% python3 -q
>>> import numpy as np
>>> np.set_printoptions(suppress=True, linewidth=100)
>>> rnd = lambda a: np.round(a, 2) + 0
>>> F = np.load("a.npy")
>>> print(F)
[[0 1 1 0 1 1]
 [1 0 1 0 0 1]
 [1 1 0 1 0 0]
 [0 0 1 0 0 0]
 [1 0 0 0 0 1]
 [1 1 0 0 1 0]]
>>> # looks like rank 5
>>> rng = np.random.default_rng(8025)
>>> z = rng.permutation(6)
>>> print(z)
[2 3 4 1 0 5]
>>> B = F[z][:, z]
>>> print(np.allclose(B, F))
False
>>> print(np.diag(B))
[0 0 0 0 0 0]
>>> print(rnd(np.sort(np.abs(np.linalg.eigvals(B)))))
[0.   0.71 1.04 1.54 1.78 2.98]
>>> Uu, sv, Vt = np.linalg.svd(F)
>>> print(rnd(sv))
[2.98 1.78 1.54 1.04 0.71 0.  ]
>>> B = Uu[:, :5] @ np.diag(sv[:5]) @ Vt[:5]
>>> print(np.linalg.matrix_rank(B))
5
>>> print(np.linalg.matrix_rank(F, rtol=0.05))
5
>>> print(rnd(np.abs(F - B).max()))
0.0
>>> rk = np.linalg.matrix_rank(F)
>>> print(rk)
5
>>> null = np.linalg.svd(F)[2][rk:].T
>>> print([int(np.linalg.matrix_rank(np.delete(F, i, axis=0))) for i in range(6)])
[4, 5, 4, 5, 5, 4]
>>> print(rnd(null @ null.T))
[[ 0.    0.    0.    0.    0.    0.  ]
 [ 0.    0.33  0.   -0.33 -0.33  0.  ]
 [ 0.    0.    0.    0.    0.    0.  ]
 [ 0.   -0.33  0.    0.33  0.33  0.  ]
 [ 0.   -0.33  0.    0.33  0.33  0.  ]
 [ 0.    0.    0.    0.    0.    0.  ]]
>>> print(rnd(F @ null))
[[0.]
 [0.]
 [0.]
 [0.]
 [0.]
 [0.]]
>>> K = np.array([[1, 0], [-2, 3]])
>>> # row 1 is much longer than the rest
>>> f, g = K[1], K[0]
>>> print(f @ f)
13
>>> p = (f @ g) / (f @ f) * f
>>> print(rnd(np.linalg.norm(f + g) ** 2 + np.linalg.norm(f - g) ** 2))
28.0
>>> print((g - p) @ f)
0.0
>>> x = np.array([1, 2])
>>> rhs = K @ x
>>> coef, lr = np.zeros(2), 1 / np.linalg.norm(K, 2) ** 2
>>> for i in range(30):
...     coef -= lr * K.T @ (K @ coef - rhs)
...     if i % 5 == 0: print(i, round(np.linalg.norm(K @ coef - rhs), 2))
... 
0 1.55
5 1.19
10 0.92
15 0.71
20 0.55
25 0.42
>>> print(rnd(coef))
[0.66 1.76]
>>> w1 = np.array([[0, 1, 5, 4, 3, 1], [2, 0, 0, 0, 4, 2]])
>>> coef = np.array([0, 0, -2, 0, 1, 2])
>>> H = np.maximum(K @ w1 + coef, 0)
>>> print((H > 0).astype(int))
[[0 1 1 1 1 1]
 [1 0 0 0 1 1]]
>>> print(np.linalg.matrix_rank(H))
2
>>> W2 = np.array([[-1, -1, 1],
...     [-1, -2, 2],
...     [1, 1, -1],
...     [-2, 0, 0],
...     [2, -2, -2],
...     [-2, -1, 1]])
>>> print((H @ W2).round(6).argmax(axis=1))
[0 2]
>>> print(H @ W2)
[[ -4 -10  -6]
 [ -4 -26  -2]]
>>> print(w1 @ W2)
[[  0  -4  -8]
 [  2 -12  -4]]
>>> J = np.load("out4.npy")
>>> print(J)
[[ 5.1  5.   8.  -9. ]
 [-4.  -4.9 -8.  -3. ]
 [ 2.   6.   5.1 -1. ]
 [ 5.   5.   8.  -8.9]]
>>> print(rnd(np.linalg.eigvals(J)))
[ 0.47+7.3j  0.47-7.3j -4.63+0.j   0.1 +0.j ]
>>> print(rnd(np.linalg.det(J[::-1])))
-24.8
>>> print(rnd(np.linalg.det(J.T)))
-24.8
>>> z = rng.permutation(4)
>>> print(z)
[3 2 0 1]
>>> B = J[z][:, z]
>>> print(rnd(np.sort(np.abs(np.linalg.eigvals(B)))))
[0.1  4.63 7.32 7.32]
>>> print(rnd(np.linalg.det(B)), rnd(np.linalg.det(J[z])))
-24.8 24.8
>>> print(rnd(np.trace(B)))
-3.6
>>> print(np.diag(B))
[-8.9  5.1  5.1 -4.9]
>>> print(np.allclose(B, J))
False
>>> x = np.array([9, 2, 9, 1])
>>> rhs = J @ x
>>> print(rhs)
[ 118.9 -120.8   74.9  118.1]
>>> print(rnd(np.linalg.solve(J.T, J[3])))
[0. 0. 0. 1.]
>>> print(rnd(np.linalg.solve(J, -3 * rhs)))
[-27.  -6. -27.  -3.]
>>> print(rnd(np.linalg.solve(J, J[:, 1])))
[0. 1. 0. 0.]
>>> print(rnd(np.linalg.solve(J, rhs + J[:, 3])))
[9. 2. 9. 2.]
>>> B = np.linalg.inv(J)
>>> print(rnd(J @ B))
[[1. 0. 0. 0.]
 [0. 1. 0. 0.]
 [0. 0. 1. 0.]
 [0. 0. 0. 1.]]
>>> print(rnd(B))
[[ 10.95  -0.09   0.   -11.04]
 [  3.05   0.11   0.35  -3.16]
 [ -7.7   -0.11  -0.22   7.85]
 [  0.95  -0.09   0.    -1.04]]
>>> print(rnd(np.linalg.inv(B)))
[[ 5.1  5.   8.  -9. ]
 [-4.  -4.9 -8.  -3. ]
 [ 2.   6.   5.1 -1. ]
 [ 5.   5.   8.  -8.9]]
>>> hat = np.triu(np.array([[1, 3, 1, 2], [3, 3, 1, 1], [2, 3, 0, 2], [0, 2, 1, 0]]), 1) + np.eye(4)
>>> B = hat @ J @ np.linalg.inv(hat)
>>> print(np.linalg.matrix_rank(B))
4
>>> print(rnd(hat @ J - J @ hat))
[[  0. -14. -13. -59.]
 [  7.  23.  22.  19.]
 [ 10.   4.   8. -38.]
 [  0. -15. -10. -31.]]
>>> print(rnd(np.poly(B)))
[  1.     3.6   48.86 243.12 -24.8 ]
>>> print(rnd(np.trace(B)), rnd(np.trace(J)))
-3.6 -3.6
>>> print(rnd(B))
[[  5.1  -9.    9.  -56. ]
 [  3.   -2.9   5.  -26. ]
 [ 12.  -20.   29.1 -81. ]
 [  5.  -10.   13.  -34.9]]
